% ipython --no-banner

In [1]: import numpy as np

In [2]: np.set_printoptions(precision=2, suppress=True, linewidth=160)

In [3]: m1 = -1 * np.eye(6) + np.eye(6, k=1)

In [4]: m1
Out[4]: 
array([[-1.,  1.,  0.,  0.,  0.,  0.],
       [ 0., -1.,  1.,  0.,  0.,  0.],
       [ 0.,  0., -1.,  1.,  0.,  0.],
       [ 0.,  0.,  0., -1.,  1.,  0.],
       [ 0.,  0.,  0.,  0., -1.,  1.],
       [ 0.,  0.,  0.,  0.,  0., -1.]])

In [5]: W1 = np.array([[3, 3], [3, 2], [1, 0], [3, 3], [0, 1], [0, 2]])

In [6]: coef = np.array([0, -1])

In [7]: H = np.maximum(m1 @ W1 + coef, 0)

In [8]: np.linalg.matrix_rank(H)
Out[8]: np.int64(1)

In [9]: H
Out[9]: 
array([[0., 0.],
       [0., 0.],
       [2., 2.],
       [0., 0.],
       [0., 0.],
       [0., 0.]])

In [10]: Z = np.array([[1, -1, -3], [-1, 2, 3]])

In [11]: H @ Z
Out[11]: 
array([[0., 0., 0.],
       [0., 0., 0.],
       [0., 2., 0.],
       [0., 0., 0.],
       [0., 0., 0.],
       [0., 0., 0.]])

In [12]: rng = np.random.default_rng(544)

In [13]: labels = rng.permutation(6)

In [14]: labels
Out[14]: array([1, 4, 5, 0, 3, 2])

In [15]: out = m1[labels][:, labels]

In [16]: np.round(np.linalg.det(out), 2), round(np.linalg.det(m1[labels]), 2)
Out[16]: (np.float64(1.0), np.float64(1.0))

In [17]: data = np.load("out1.npy")

In [18]: data
Out[18]: 
array([[ -3.98,   1.02,   7.01,   7.98,   3.96],
       [ -1.01,  -3.03,   7.98,   2.02,  -2.98],
       [ -5.98,   3.  ,   2.99,  12.06,   6.02],
       [  5.99,  -8.99,  12.  , -11.99, -12.03],
       [ -2.01,   3.98,  -4.02,   4.  ,   6.  ],
       [ -0.98,   4.  ,  -7.  ,   1.98,   5.02]])

In [19]: x = np.array([-8, -3, 2, -1, -8])

In [20]: target = data @ x

In [21]: np.round(np.linalg.pinv(data) @ data, 2) + 0
Out[21]: 
array([[1., 0., 0., 0., 0.],
       [0., 1., 0., 0., 0.],
       [0., 0., 1., 0., 0.],
       [0., 0., 0., 1., 0.],
       [0., 0., 0., 0., 1.]])

In [22]: np.linalg.lstsq(data, target)[0]
Out[22]: array([-8., -3.,  2., -1., -8.])

In [23]: target
Out[23]: array([  3.14,  55.02, -15.42, 111.28, -55.95, -60.27])

In [24]: target = target + 0.05 * rng.normal(size=6)

In [25]: target
Out[25]: array([  3.17,  55.  , -15.53, 111.26, -55.93, -60.3 ])

In [26]: coef, *_ = np.linalg.lstsq(data, target)

In [27]: coef
Out[27]: array([-10.7 ,  -2.33,   2.13,  -2.38,  -8.33])

In [28]: out = data / np.sqrt((data ** 2).mean(axis=1, keepdims=True))

In [29]: np.linalg.norm(out, axis=1)
Out[29]: array([2.24, 2.24, 2.24, 2.24, 2.24, 2.24])

In [30]: np.linalg.matrix_rank(out) == np.linalg.matrix_rank(data)
Out[30]: np.True_

In [31]: x = np.array([-2, 2, -1, 0, 1, 0])

In [32]: (m1 @ x).argmax()
Out[32]: np.int64(0)

In [33]: m1 @ np.eye(6)[3]
Out[33]: array([ 0.,  0.,  1., -1.,  0.,  0.])

In [34]: m1 @ (2 * x)
Out[34]: array([ 8., -6.,  2.,  2., -2.,  0.])

In [35]: f = np.array([-3, 0, -6, 8, 4, 7])

In [36]: out = m1 + np.outer(f, np.eye(6)[5])

In [37]: np.round(np.linalg.det(out) / np.linalg.det(m1), 2), np.round(1 + np.linalg.solve(m1, f)[5], 2)
Out[37]: (np.float64(-6.0), np.float64(-6.0))

In [38]: np.linalg.matrix_rank(out - m1)
Out[38]: np.int64(1)

In [39]: out
Out[39]: 
array([[-1.,  1.,  0.,  0.,  0., -3.],
       [ 0., -1.,  1.,  0.,  0.,  0.],
       [ 0.,  0., -1.,  1.,  0., -6.],
       [ 0.,  0.,  0., -1.,  1.,  8.],
       [ 0.,  0.,  0.,  0., -1.,  5.],
       [ 0.,  0.,  0.,  0.,  0.,  6.]])

In [40]: F = np.loadtxt("m.csv", delimiter=",")

In [41]: F
Out[41]: 
array([[ 0.,  9.,  0., -4., -5.,  1.,  8.,  0., -4., -3., -3.,  5., -4.],
       [-9.,  0.,  5., -3., -4.,  0.,  2., -4., -1.,  5.,  7., -1., -1.],
       [ 0., -5.,  0., -1., -4., -8., -3., -8., -3.,  1., -8.,  2., -3.],
       [ 4.,  3.,  1.,  0., -3., -5., -2.,  8.,  1.,  6., -4.,  3., -1.],
       [ 5.,  4.,  4.,  3.,  0.,  3.,  6., -1.,  1., -3.,  5., -6., -6.],
       [-1.,  0.,  8.,  5., -3.,  0.,  0.,  6., -2., -5.,  7., -5., -7.],
       [-8., -2.,  3.,  2., -6.,  0.,  0., -3., -2., -1., -2., -3.,  2.],
       [ 0.,  4.,  8., -8.,  1., -6.,  3.,  0., -4., -7.,  6.,  1., -4.],
       [ 4.,  1.,  3., -1., -1.,  2.,  2.,  4.,  0.,  3.,  8., -6., -4.],
       [ 3., -5., -1., -6.,  3.,  5.,  1.,  7., -3.,  0., -6., -7.,  4.],
       [ 3., -7.,  8.,  4., -5., -7.,  2., -6., -8.,  6.,  0.,  0., -6.],
       [-5.,  1., -2., -3.,  6.,  5.,  3., -1.,  6.,  7.,  0.,  0., -7.],
       [ 4.,  1.,  3.,  1.,  6.,  7., -2.,  4.,  4., -4.,  6.,  7.,  0.]])

In [42]: # null space of dimension 1

In [43]: x = np.array([3, 5, 2, 4, 4])

In [44]: target = data @ x

In [45]: coef, lr = np.zeros(5), 1 / np.linalg.norm(data, 2) ** 2

In [46]: for i in range(25):
    ...:     coef -= lr * data.T @ (data @ coef - target)
    ...:     if i % 5 == 0: print(i, round(np.linalg.norm(data @ coef - target), 2))
    ...: 
0 26.16
5 9.32
10 8.6
15 8.31
20 8.04

In [47]: np.round(np.linalg.cond(data), 2)
Out[47]: np.float64(940.02)

In [48]: U, sig, Vh = np.linalg.svd(F, full_matrices=False)

In [49]: np.round(sig / sig[0], 2) + 0
Out[49]: array([1.  , 1.  , 0.69, 0.69, 0.58, 0.58, 0.47, 0.47, 0.32, 0.32, 0.14, 0.14, 0.  ])

In [50]: U.shape, sig.shape, Vh.shape
Out[50]: ((13, 13), (13,), (13, 13))

In [51]: np.cumsum(sig ** 2) / np.sum(sig ** 2)
Out[51]: array([0.23, 0.46, 0.57, 0.68, 0.76, 0.84, 0.89, 0.94, 0.97, 0.99, 1.  , 1.  , 1.  ])

In [52]: x = np.array([2, 2, -1, 1, 2, 2, 1, -2, -2, 1, 0, 1, -1])

In [53]: h1 = np.maximum(F @ x, 0)

In [54]: np.flatnonzero(h1 > 1e-9)
Out[54]: array([ 0,  4,  8, 10, 11, 12])

In [55]: np.maximum(F @ x, 0) - np.maximum(-F @ x, 0)
Out[55]: array([ 28., -17., -10., -13.,  26., -22., -29.,  -9.,   3., -11.,   6.,  20.,  19.])

In [56]: np.maximum(F @ (3 * x), 0)
Out[56]: array([84.,  0.,  0.,  0., 78.,  0.,  0.,  0.,  9.,  0., 18., 60., 57.])

In [57]: F.T @ h1
Out[57]: array([ 136.,  356.,  178.,  -54.,   61.,  303.,  420.,    6.,   62.,  -53.,  184.,   99., -456.])

In [58]: np.tanh(F @ x)
Out[58]: array([ 1., -1., -1., -1.,  1., -1., -1., -1.,  1., -1.,  1.,  1.,  1.])

In [59]: r = np.linalg.matrix_rank(F)

In [60]: r
Out[60]: np.int64(12)

In [61]: null = np.linalg.svd(F)[2][r:].T

In [62]: null[:, 0] / null[np.abs(null[:, 0]).round(6).argmax(), 0]
Out[62]: array([ 0.02, -0.93, -0.26, -0.1 , -0.46, -0.4 ,  1.  ,  0.33,  0.85, -0.32,  0.2 ,  0.3 ,  0.09])

In [63]: [int(np.linalg.matrix_rank(F[:, :j + 1])) for j in range(13)]
Out[63]: [1, 2, 3, 4, 5, 6, 7, 8, 9, 10, 11, 12, 12]

In [64]: null.shape
Out[64]: (13, 1)

In [65]: np.allclose(F @ null, 0)
Out[65]: True

In [66]: [int(np.linalg.matrix_rank(np.delete(F, i, axis=0))) for i in range(13)]
Out[66]: [12, 12, 12, 12, 12, 12, 12, 12, 12, 12, 12, 12, 12]

In [67]: x = np.array([-2, -4, 5, 3, -2, 5, -3, 0, -2, 4, -2, -5, 4])

In [68]: round(np.linalg.det(F), 2)
Out[68]: np.float64(-0.0)

In [69]: x @ F @ x
Out[69]: np.float64(0.0)

In [70]: np.round(np.linalg.eigvals(F).real, 2) + 0
Out[70]: array([0., 0., 0., 0., 0., 0., 0., 0., 0., 0., 0., 0., 0.])

In [71]: Q = np.linalg.solve(np.eye(13) - F, np.eye(13) + F)

In [72]: round(np.linalg.det(Q), 2)
Out[72]: np.float64(1.0)

In [73]: A = np.array([[0.0, 3.0, 1.0, 0.0, 0.0, 3.0],
    ...:     [0.0, -3.0, 3.0, 0.0, -2.0, 0.0],
    ...:     [0.0, 3.0, -3.0, 3.0, 1.0, 1.0],
    ...:     [0.0, 2.0, 3.0, 0.0, 1.0, -3.0],
    ...:     [0.0, -2.0, 2.0, 0.0, 1.0, 1.0],
    ...:     [0.0, 3.0, 2.0, -2.0, 2.0, -3.0]])

In [74]: r = np.linalg.matrix_rank(A)

In [75]: r
Out[75]: np.int64(5)

In [76]: null = np.linalg.svd(A)[2][r:].T

In [77]: np.linalg.matrix_rank(A.T @ A), np.linalg.matrix_rank(A @ A.T)
Out[77]: (np.int64(5), np.int64(5))

In [78]: null.shape
Out[78]: (6, 1)

In [79]: null @ null.T
Out[79]: 
array([[1., 0., 0., 0., 0., 0.],
       [0., 0., 0., 0., 0., 0.],
       [0., 0., 0., 0., 0., 0.],
       [0., 0., 0., 0., 0., 0.],
       [0., 0., 0., 0., 0., 0.],
       [0., 0., 0., 0., 0., 0.]])

In [80]: T = np.stack([A, 2 * A, A[::-1]])

In [81]: T.sum(axis=0)
Out[81]: 
array([[  0.,  12.,   5.,  -2.,   2.,   6.],
       [  0., -11.,  11.,   0.,  -5.,   1.],
       [  0.,  11.,  -6.,   9.,   4.,   0.],
       [  0.,   9.,   6.,   3.,   4.,  -8.],
       [  0.,  -9.,   9.,   0.,   1.,   3.],
       [  0.,  12.,   7.,  -6.,   6.,  -6.]])

In [82]: (T @ A.T).shape
Out[82]: (3, 6, 6)

In [83]: np.einsum("bij,cij->bc", T, T)
Out[83]: 
array([[133., 266.,  14.],
       [266., 532.,  28.],
       [ 14.,  28., 133.]])

In [84]: np.linalg.det(T)
Out[84]: array([0., 0., 0.])

In [85]: T.shape
Out[85]: (3, 6, 6)

In [86]: W0 = np.loadtxt("mat.csv", delimiter=",")

In [87]: W0
Out[87]: 
array([[0.21, 0.11, 0.  , 0.05, 0.  , 0.05, 0.16, 0.11, 0.05, 0.16, 0.11],
       [0.12, 0.12, 0.12, 0.06, 0.06, 0.12, 0.12, 0.12, 0.06, 0.06, 0.06],
       [0.  , 0.17, 0.17, 0.17, 0.  , 0.11, 0.06, 0.11, 0.  , 0.11, 0.11],
       [0.09, 0.05, 0.  , 0.14, 0.05, 0.14, 0.05, 0.14, 0.09, 0.14, 0.14],
       [0.14, 0.05, 0.05, 0.05, 0.14, 0.09, 0.14, 0.14, 0.05, 0.09, 0.09],
       [0.14, 0.  , 0.14, 0.14, 0.05, 0.1 , 0.14, 0.14, 0.  , 0.1 , 0.05],
       [0.  , 0.2 , 0.07, 0.07, 0.13, 0.  , 0.2 , 0.13, 0.07, 0.  , 0.13],
       [0.05, 0.11, 0.11, 0.16, 0.  , 0.11, 0.05, 0.21, 0.11, 0.05, 0.05],
       [0.  , 0.11, 0.17, 0.17, 0.11, 0.11, 0.  , 0.06, 0.06, 0.17, 0.06],
       [0.12, 0.08, 0.12, 0.08, 0.12, 0.04, 0.08, 0.12, 0.04, 0.12, 0.08],
       [0.08, 0.04, 0.12, 0.12, 0.04, 0.12, 0.12, 0.12, 0.08, 0.08, 0.08]])

In [88]: # row-stochastic, so 1 is an eigenvalue

In [89]: W0.sum(axis=1)
Out[89]: array([1., 1., 1., 1., 1., 1., 1., 1., 1., 1., 1.])

In [90]: np.sort(np.abs(np.linalg.eigvals(W0)))[::-1]
Out[90]: array([1.  , 0.19, 0.19, 0.14, 0.14, 0.1 , 0.1 , 0.09, 0.08, 0.05, 0.04])

In [91]: pr = np.eye(11)[6]

In [92]: for _ in range(4):
    ...:     pr = pr @ W0
    ...:     print(pr.round(2))
    ...: 
[0.   0.2  0.07 0.07 0.13 0.   0.2  0.13 0.07 0.   0.13]
[0.07 0.11 0.1  0.1  0.07 0.09 0.11 0.13 0.07 0.07 0.09]
[0.08 0.1  0.1  0.11 0.06 0.09 0.1  0.13 0.06 0.09 0.09]
[0.08 0.09 0.09 0.11 0.06 0.09 0.1  0.13 0.06 0.09 0.09]

In [93]: np.round(np.linalg.norm(W0) ** 2 / np.linalg.norm(W0, 2) ** 2, 2)
Out[93]: np.float64(1.27)

In [94]: round(W0[8] @ W0[3], 2)
Out[94]: np.float64(0.09)

In [95]: np.linalg.norm(W0, axis=1)
Out[95]: array([0.37, 0.32, 0.37, 0.34, 0.33, 0.35, 0.38, 0.35, 0.36, 0.32, 0.32])

In [96]: np.round(np.linalg.norm(W0, 2), 2)
Out[96]: np.float64(1.02)

In [97]: np.linalg.norm(W0, axis=1).argmax()
Out[97]: np.int64(6)

In [98]: round(np.linalg.norm(W0[8] - W0[3]), 2)
Out[98]: np.float64(0.25)

In [99]: round(np.linalg.norm(W0[8], 1), 2), round(np.linalg.norm(W0[8], np.inf), 2)
Out[99]: (np.float64(1.0), np.float64(0.17))

In [100]: out = np.array([[1, 1], [1, -1]])

In [101]: J = np.kron(out, np.kron(out, out))[rng.permutation(8)][:8]

In [102]: J
Out[102]: 
array([[ 1,  1, -1, -1, -1, -1,  1,  1],
       [ 1,  1,  1,  1,  1,  1,  1,  1],
       [ 1, -1,  1, -1,  1, -1,  1, -1],
       [ 1, -1, -1,  1, -1,  1,  1, -1],
       [ 1,  1,  1,  1, -1, -1, -1, -1],
       [ 1, -1,  1, -1, -1,  1, -1,  1],
       [ 1, -1, -1,  1,  1, -1, -1,  1],
       [ 1,  1, -1, -1,  1,  1, -1, -1]])

In [103]: Q, vecs = np.linalg.qr(J[:, :4])[0], np.linalg.qr(J[:, 4:])[0]

In [104]: sig = np.linalg.svd(Q.T @ vecs, compute_uv=False)

In [105]: (sig > 0.9).sum()
Out[105]: np.int64(0)

In [106]: np.round(np.linalg.norm(Q @ Q.T - vecs @ vecs.T, 2), 2)
Out[106]: np.float64(1.0)

In [107]: f = np.array([-9, -1, -3, 9, -2, 7, -5, -9])

In [108]: out = J + np.outer(f, np.eye(8)[7])

In [109]: np.linalg.matrix_rank(np.linalg.inv(out) - np.linalg.inv(J), tol=1e-8)
Out[109]: np.int64(1)

In [110]: np.linalg.matrix_rank(out - J)
Out[110]: np.int64(1)

In [111]: out
Out[111]: 
array([[  1.,   1.,  -1.,  -1.,  -1.,  -1.,   1.,  -8.],
       [  1.,   1.,   1.,   1.,   1.,   1.,   1.,   0.],
       [  1.,  -1.,   1.,  -1.,   1.,  -1.,   1.,  -4.],
       [  1.,  -1.,  -1.,   1.,  -1.,   1.,   1.,   8.],
       [  1.,   1.,   1.,   1.,  -1.,  -1.,  -1.,  -3.],
       [  1.,  -1.,   1.,  -1.,  -1.,   1.,  -1.,   8.],
       [  1.,  -1.,  -1.,   1.,   1.,  -1.,  -1.,  -4.],
       [  1.,   1.,  -1.,  -1.,   1.,   1.,  -1., -10.]])

In [112]: x = np.array([5, 0, 4, 4, 1, 0, 4, 4])

In [113]: target = out @ x

In [114]: target
Out[114]: array([-32.,  18.,  -6.,  40.,  -4.,  32., -14., -46.])

In [115]: np.linalg.solve(out, -2 * target)
Out[115]: array([-10.,  -0.,  -8.,  -8.,  -2.,   0.,  -8.,  -8.])

In [116]: np.round(np.linalg.solve(out.T, out[3]), 2) + 0
Out[116]: array([0., 0., 0., 1., 0., 0., 0., 0.])

In [117]: np.allclose(J, J.T)
Out[117]: False

In [118]: np.sort(np.abs(np.linalg.eigvals(J)))
Out[118]: array([2.83, 2.83, 2.83, 2.83, 2.83, 2.83, 2.83, 2.83])

In [119]: (J + J.T) / 2
Out[119]: 
array([[ 1.,  1.,  0.,  0.,  0.,  0.,  1.,  1.],
       [ 1.,  1.,  0.,  0.,  1.,  0.,  0.,  1.],
       [ 0.,  0.,  1., -1.,  1.,  0.,  0., -1.],
       [ 0.,  0., -1.,  1.,  0.,  0.,  1., -1.],
       [ 0.,  1.,  1.,  0., -1., -1.,  0.,  0.],
       [ 0.,  0.,  0.,  0., -1.,  1., -1.,  1.],
       [ 1.,  0.,  0.,  1.,  0., -1., -1.,  0.],
       [ 1.,  1., -1., -1.,  0.,  1.,  0., -1.]])

In [120]: np.allclose(J @ J.T, J.T @ J)
Out[120]: True

In [121]: labels = rng.permutation(8)

In [122]: labels
Out[122]: array([1, 6, 3, 2, 4, 0, 5, 7])

In [123]: out = J[labels][:, labels]

In [124]: np.allclose(out, J)
Out[124]: False

In [125]: K = np.loadtxt("test17.csv", delimiter=",")

In [126]: K
Out[126]: 
array([[ 37.,  -4.,   2.,  16.,   4.],
       [ 11.,  13.,  11.,  25.,   7.],
       [ 27.,  10.,  16.,  22.,  14.],
       [-22.,   3.,   2., -13.,   1.],
       [ -4.,  -9.,  -6., -17.,  -3.]])

In [127]: # null space of dimension 2

In [128]: np.round(np.abs(np.linalg.eigvals(A)).max(), 2)
Out[128]: np.float64(6.67)

In [129]: (A + A.T) / 2
Out[129]: 
array([[ 0. ,  1.5,  0.5,  0. ,  0. ,  1.5],
       [ 1.5, -3. ,  3. ,  1. , -2. ,  1.5],
       [ 0.5,  3. , -3. ,  3. ,  1.5,  1.5],
       [ 0. ,  1. ,  3. ,  0. ,  0.5, -2.5],
       [ 0. , -2. ,  1.5,  0.5,  1. ,  1.5],
       [ 1.5,  1.5,  1.5, -2.5,  1.5, -3. ]])

In [130]: np.linalg.matrix_power(A, 4)
Out[130]: 
array([[    0.,   131.,   359.,  -242.,    92.,  -356.],
       [    0.,   725., -1290.,   615.,   219.,   466.],
       [    0.,  -254.,  1374.,  -785.,     9.,  -854.],
       [    0.,  -557.,  -163.,   362.,  -309.,   532.],
       [    0.,   459.,  -634.,   301.,   172.,   177.],
       [    0.,  -991.,   186.,   243.,  -477.,   567.]])

In [131]: round(np.linalg.det(A), 2)
Out[131]: np.float64(0.0)

In [132]: np.trace(A)
Out[132]: np.float64(-8.0)
